$ ipython --no-banner

In [1]: import numpy as np

In [2]: from numpy import linalg as LA

In [3]: np.set_printoptions(suppress=True, linewidth=120)

In [4]: F = np.load("a.npy")

In [5]: print(F)
[[-6  3  1  0]
 [-6  3  2  2]
 [ 0  0  3  1]
 [ 0  0  3  3]
 [-4  2  2  3]
 [ 0  0  3  0]]

In [6]: # rank 3

In [7]: np.round(np.trace(LA.pinv(F) @ F), 2)
Out[7]: np.float64(3.0)

In [8]: np.round(F @ LA.pinv(F) @ F, 2) + 0
Out[8]: 
array([[-6.,  3.,  1.,  0.],
       [-6.,  3.,  2.,  2.],
       [ 0.,  0.,  3.,  1.],
       [ 0.,  0.,  3.,  3.],
       [-4.,  2.,  2.,  3.],
       [ 0.,  0.,  3.,  0.]])

In [9]: np.allclose(F[:-1].T @ LA.lstsq(F[:-1].T, F[-1])[0], F[-1])
Out[9]: True

In [10]: r0 = np.array([3, 0, 0])

In [11]: print(np.array([np.convolve(row, r0, "same") for row in F]))
[[9 3 0 0]
 [9 6 6 0]
 [0 9 3 0]
 [0 9 9 0]
 [6 6 9 0]
 [0 9 0 0]]

In [12]: np.polyval(r0, F[3])
Out[12]: array([ 0,  0, 27, 27])

In [13]: W1 = np.array([[2, 0], [3, 0], [5, 0], [5, 3]])

In [14]: b = np.array([-3, 5])

In [15]: hid = np.maximum(F @ W1 + b, 0)

In [16]: np.round((hid > 0).mean(axis=0), 2)
Out[16]: array([0.83, 1.  ])

In [17]: C = np.array([[1, 2], [2, 0]])

In [18]: print(W1 @ C)
[[ 2  4]
 [ 3  6]
 [ 5 10]
 [11 10]]

In [19]: W0 = np.load("block7.npy")

In [20]: W0
Out[20]: 
array([[-3.,  5., -3.,  1.],
       [-6.,  9., -5.,  2.],
       [-6.,  8., -4.,  2.],
       [-6.,  7., -5.,  4.]])

In [21]: LA.lstsq(W0[:-1].T, W0[-1])[2]
Out[21]: np.int32(2)

In [22]: np.round(W0 @ LA.pinv(W0) @ W0, 2)
Out[22]: 
array([[-3.,  5., -3.,  1.],
       [-6.,  9., -5.,  2.],
       [-6.,  8., -4.,  2.],
       [-6.,  7., -5.,  4.]])

In [23]: np.allclose(W0[:-1].T @ LA.lstsq(W0[:-1].T, W0[-1])[0], W0[-1])
Out[23]: False

In [24]: x = np.array([2, -1, -2, 1])

In [25]: np.einsum("ij,j->i", W0, x)
Out[25]: array([ -4.,  -9., -10.,  -5.])

In [26]: print(W0 @ x)
[ -4.  -9. -10.  -5.]

In [27]: W0 @ np.ones(4)
Out[27]: array([0., 0., 0., 0.])

In [28]: rk = LA.matrix_rank(W0)

In [29]: print(rk)
3

In [30]: ns = LA.svd(W0)[2][rk:].T

In [31]: print([int(LA.matrix_rank(W0[:i])) for i in range(1, len(W0) + 1)])
[1, 2, 2, 3]

In [32]: [int(LA.matrix_rank(W0[:, :j + 1])) for j in range(4)]
Out[32]: [1, 2, 3, 3]

In [33]: np.round(W0 @ ns, 2) + 0
Out[33]: 
array([[0.],
       [0.],
       [0.],
       [0.]])

In [34]: np.round(ns @ ns.T, 2)
Out[34]: 
array([[0.25, 0.25, 0.25, 0.25],
       [0.25, 0.25, 0.25, 0.25],
       [0.25, 0.25, 0.25, 0.25],
       [0.25, 0.25, 0.25, 0.25]])

In [35]: print(np.round(ns[:, 0] / ns[np.abs(ns[:, 0]).round(6).argmax(), 0], 2))
[1. 1. 1. 1.]

In [36]: np.allclose(W0 @ ns, 0)
Out[36]: True

In [37]: LA.matrix_rank(W0.T @ W0), LA.matrix_rank(W0 @ W0.T)
Out[37]: (np.int64(3), np.int64(3))

In [38]: [int(LA.matrix_rank(np.delete(W0, i, axis=0))) for i in range(4)]
Out[38]: [3, 3, 3, 2]

In [39]: ns.shape
Out[39]: (4, 1)

In [40]: U, sv, Vh = LA.svd(W0)

In [41]: sv.round(2) + 0
Out[41]: array([20.75,  2.15,  0.81,  0.  ])

In [42]: M2 = U[:, :3] @ np.diag(sv[:3]) @ Vh[:3]

In [43]: round(float(np.abs(W0 - M2).max()), 2)
Out[43]: 0.0

In [44]: round(LA.norm(W0 - M2, 2), 2), round(sv[3], 2)
Out[44]: (np.float64(0.0), np.float64(0.0))

In [45]: LA.matrix_rank(M2)
Out[45]: np.int64(3)

In [46]: [round(float(x), 2) for x in LA.svd(W0, compute_uv=False)[:3]]
Out[46]: [20.75, 2.15, 0.81]

In [47]: LA.cond(W0) > 100
Out[47]: np.True_

In [48]: mat = np.array([[1, 3, 1, 3],
    ...:     [3, 2, 1, 2],
    ...:     [3, 2, 1, 3],
    ...:     [1, 2, 0, 3],
    ...:     [2, 1, 1, 1],
    ...:     [3, 2, 2, 2]])

In [49]: def softmax(z):
    ...:     e = np.exp(z - z.max(axis=-1, keepdims=True))
    ...:     return e / e.sum(axis=-1, keepdims=True)
    ...: 

In [50]: np.round(softmax(10 * mat[2]), 2) + 0
Out[50]: array([0.5, 0. , 0. , 0.5])

In [51]: S = mat @ mat.T / np.sqrt(4)

In [52]: np.round(softmax(S)[2] @ mat, 2)
Out[52]: array([2.81, 2.07, 1.19, 2.66])

In [53]: q, r_ = LA.qr(mat)

In [54]: round(float(np.trace(q @ q.T)), 2)
Out[54]: 4.0

In [55]: print(np.round(np.abs(np.diag(r_)), 2))
[5.74 2.66 1.06 0.81]

In [56]: r_.round(2)
Out[56]: 
array([[-5.74, -4.35, -2.61, -5.05],
       [ 0.  ,  2.66,  0.24,  3.02],
       [ 0.  ,  0.  ,  1.06, -0.85],
       [ 0.  ,  0.  ,  0.  ,  0.81]])

In [57]: np.allclose(r_.T @ r_, mat.T @ mat)
Out[57]: True
